% ipython --no-banner

In [1]: import numpy as np

In [2]: np.set_printoptions(precision=4, suppress=True, linewidth=100, sign=" ")

In [3]: arr = np.loadtxt("sample4.csv", delimiter=",")

In [4]: print(arr)
[[ 1.  0.  0.  0.  0.  0.]
 [ 0.  1.  0.  0.  0.  0.]
 [ 2.  0.  1.  0.  0.  0.]
 [-1. -2. -1.  1.  0.  0.]
 [ 2.  1. -2. -1.  1.  0.]
 [ 0.  3. -1. -2. -3.  1.]]

In [5]: def softmax(z):
   ...:     e = np.exp(z - z.max(axis=-1, keepdims=True))
   ...:     return e / e.sum(axis=-1, keepdims=True)
   ...: 

In [6]: print(softmax(arr).sum(axis=1))
[ 1.  1.  1.  1.  1.  1.]

In [7]: print(softmax(arr[0]))
[ 0.3522  0.1296  0.1296  0.1296  0.1296  0.1296]

In [8]: print(softmax(arr[0] + 4))
[ 0.3522  0.1296  0.1296  0.1296  0.1296  0.1296]

In [9]: att = arr @ arr.T / np.sqrt(6)

In [10]: print(softmax(att)[0] @ arr)
[ 1.1375  0.5674 -0.4517 -0.4138 -0.0848  0.115 ]

In [11]: print(softmax(att).round(6).argmax(axis=1))
[ 2  5  2  3  4  5]

In [12]: print(arr @ arr)
[[ 1.  0.  0.  0.  0.  0.]
 [ 0.  1.  0.  0.  0.  0.]
 [ 4.  0.  1.  0.  0.  0.]
 [-4. -4. -2.  1.  0.  0.]
 [ 1.  4. -3. -2.  1.  0.]
 [-6.  7.  6. -1. -6.  1.]]

In [13]: print(np.linalg.matrix_rank(arr - arr[0, 0] * np.eye(6)))
4

In [14]: other = np.linalg.inv(arr)

In [15]: print(np.round(np.linalg.det(arr) * np.linalg.det(other), 4))
1.0

In [16]: print(round(np.linalg.cond(arr), 4))
158.9523

In [17]: print(other.round(4) + 0)
[[  1.   0.   0.   0.   0.   0.]
 [  0.   1.   0.   0.   0.   0.]
 [ -2.   0.   1.   0.   0.   0.]
 [ -1.   2.   1.   1.   0.   0.]
 [ -7.   1.   3.   1.   1.   0.]
 [-25.   4.  12.   5.   3.   1.]]

In [18]: print(round(float(np.linalg.slogdet(arr)[0]), 4))
1.0

In [19]: th = np.radians(60)

In [20]: R = np.eye(6)

In [21]: R[3, 3] = R[2, 2] = np.cos(th)

In [22]: R[3, 2], R[2, 3] = -np.sin(th), np.sin(th)

In [23]: print(R)
[[ 1.     0.     0.     0.     0.     0.   ]
 [ 0.     1.     0.     0.     0.     0.   ]
 [ 0.     0.     0.5    0.866  0.     0.   ]
 [ 0.     0.    -0.866  0.5    0.     0.   ]
 [ 0.     0.     0.     0.     1.     0.   ]
 [ 0.     0.     0.     0.     0.     1.   ]]

In [24]: other = arr @ R.T

In [25]: print(np.allclose(np.linalg.norm(arr, axis=1), np.linalg.norm(other, axis=1)))
True

In [26]: print(round(float(np.linalg.det(R)), 4), np.trace(R))
1.0 5.0

In [27]: print(np.linalg.svd(arr, compute_uv=False), np.linalg.svd(other, compute_uv=False))
[ 5.3305  3.4583  2.5177  1.4451  0.4446  0.0335] [ 5.3305  3.4583  2.5177  1.4451  0.4446  0.0335]

In [28]: print(other)
[[ 1.      0.      0.      0.      0.      0.    ]
 [ 0.      1.      0.      0.      0.      0.    ]
 [ 2.      0.      0.5    -0.866   0.      0.    ]
 [-1.     -2.      0.366   1.366   0.      0.    ]
 [ 2.      1.     -1.866   1.2321  1.      0.    ]
 [ 0.      3.     -2.2321 -0.134  -3.      1.    ]]

In [29]: print(np.allclose(arr @ arr.T, other @ other.T))
True
